$ python3 -q
>>> import numpy as np
>>> np.set_printoptions(precision=1, suppress=True, linewidth=140)
>>> basis = 10 * np.array([[-0.5, 0.3, -1.5, 1.2, 0.3, 1.3, 0.0, 0.9, 0.7],
...     [-0.7, -0.5, 0.2, -1.2, 1.4, 0.0, 0.7, 0.3, 0.3],
...     [1.4, -0.8, 0.6, -0.7, 0.8, 0.7, 0.3, 1.3, -0.2]])
>>> rng = np.random.default_rng(446164)
>>> idx = rng.integers(0, 3, 17)
>>> mat = basis[idx] + rng.normal(size=(17, 9))
>>> print(mat)
[[ -6.7  -5.5   3.2 -11.3  11.7  -0.5   7.7   4.4   3.2]
 [ -8.4  -5.    2.5 -12.3  13.5  -0.1   6.6   3.    3.3]
 [ -4.2   3.3 -14.4  10.4   2.9  13.    1.3  10.6   7.1]
 [ -8.3  -3.8   2.  -12.2  14.8  -1.8   7.7   3.2   2.9]
 [ -3.9   3.8 -16.4  10.6   3.   12.   -0.3   8.7   6. ]
 [ -5.    3.2 -15.8  11.7   1.9  15.1  -1.    9.1   6. ]
 [ -6.8  -6.2   1.9 -13.2  14.5  -0.2   6.    3.6   4.1]
 [ -6.5  -5.5   1.2 -13.   14.5  -1.3   7.2   3.3   4.1]
 [ 15.2  -7.9   4.8  -7.1   6.9   6.8   2.1  13.5  -2.2]
 [ -5.2   4.5 -12.8  11.4   2.2  14.   -0.6   8.3   7.4]
 [ -8.1  -5.5   2.2 -12.7  13.5  -1.    4.4   3.6   2.3]
 [ -4.4   2.5 -15.4  13.1   3.5  14.6   0.7   8.2   6.2]
 [ -5.   -6.3   2.5 -11.8  14.7  -1.2   8.3   4.4   3.5]
 [ 12.2  -7.9   5.4  -6.9   6.6   7.6   3.9  13.6  -1.4]
 [ -8.6  -3.5   2.  -13.4  14.8   0.5   5.9   3.8   3. ]
 [ 15.2  -6.9   5.6  -7.3   8.    7.9   4.6  12.7  -2.1]
 [ -7.9  -4.5   2.5 -13.   13.6   0.5   7.4   3.5   4.8]]
>>> q, evecs = np.linalg.qr(mat[:, :8])[0], np.linalg.qr(mat[:, 8:])[0]
>>> s = np.linalg.svd(q.T @ evecs, compute_uv=False)
>>> print(np.degrees(np.arccos(s.clip(0, 1))))
[8.4]
>>> print(round(float(np.linalg.norm(q @ q.T - evecs @ evecs.T, 2)), 1))
1.0
>>> print((s > 0.9).sum())
1
